% ipython --no-banner

In [1]: import numpy as np

In [2]: from numpy import linalg as LA

In [3]: np.set_printoptions(precision=2, suppress=True, linewidth=200)

In [4]: F = np.array([[2, 3, 3, 2], [3, 2, 2, 2]])

In [5]: F[0] = F[1]

In [6]: F
Out[6]: 
array([[3, 2, 2, 2],
       [3, 2, 2, 2]])

In [7]: Uu, sigma, Vh = LA.svd(F)

In [8]: sigma.round(2) + 0
Out[8]: array([6.48, 0.  ])

In [9]: out = Uu[:, :1] @ np.diag(sigma[:1]) @ Vh[:1]

In [10]: out
Out[10]: 
array([[3., 2., 2., 2.],
       [3., 2., 2., 2.]])

In [11]: LA.matrix_rank(out)
Out[11]: np.int64(1)

In [12]: np.round(LA.norm(F - out) / LA.norm(F), 2)
Out[12]: np.float64(0.0)

In [13]: round(np.abs(F - out).max(), 2)
Out[13]: np.float64(0.0)

In [14]: LA.matrix_rank(F, rtol=0.05)
Out[14]: np.int64(1)

In [15]: arr = np.load("layer4.npy")

In [16]: arr
Out[16]: 
array([[ 0, -3,  3],
       [ 0,  1, -2],
       [ 0,  0,  2]])

In [17]: cov = arr.T @ arr

In [18]: LA.svd(arr, compute_uv=False) ** 2
Out[18]: array([25.04,  1.96,  0.  ])

In [19]: LA.eigvalsh(cov)[::-1]
Out[19]: array([25.04,  1.96,  0.  ])

In [20]: cov
Out[20]: 
array([[  0,   0,   0],
       [  0,  10, -11],
       [  0, -11,  17]])

In [21]: np.trace(cov), (arr ** 2).sum()
Out[21]: (np.int64(27), np.int64(27))

In [22]: A = np.minimum.outer(np.arange(1, 3), np.arange(1, 3)) * 5

In [23]: A
Out[23]: 
array([[ 5,  5],
       [ 5, 10]])

In [24]: x = np.array([2, 3])

In [25]: h1 = np.maximum(A @ x, 0)

In [26]: A.T @ h1
Out[26]: array([325, 525])

In [27]: np.maximum(A @ x, 0) - np.maximum(-A @ x, 0)
Out[27]: array([25, 40])

In [28]: np.tanh(A @ x)
Out[28]: array([1., 1.])
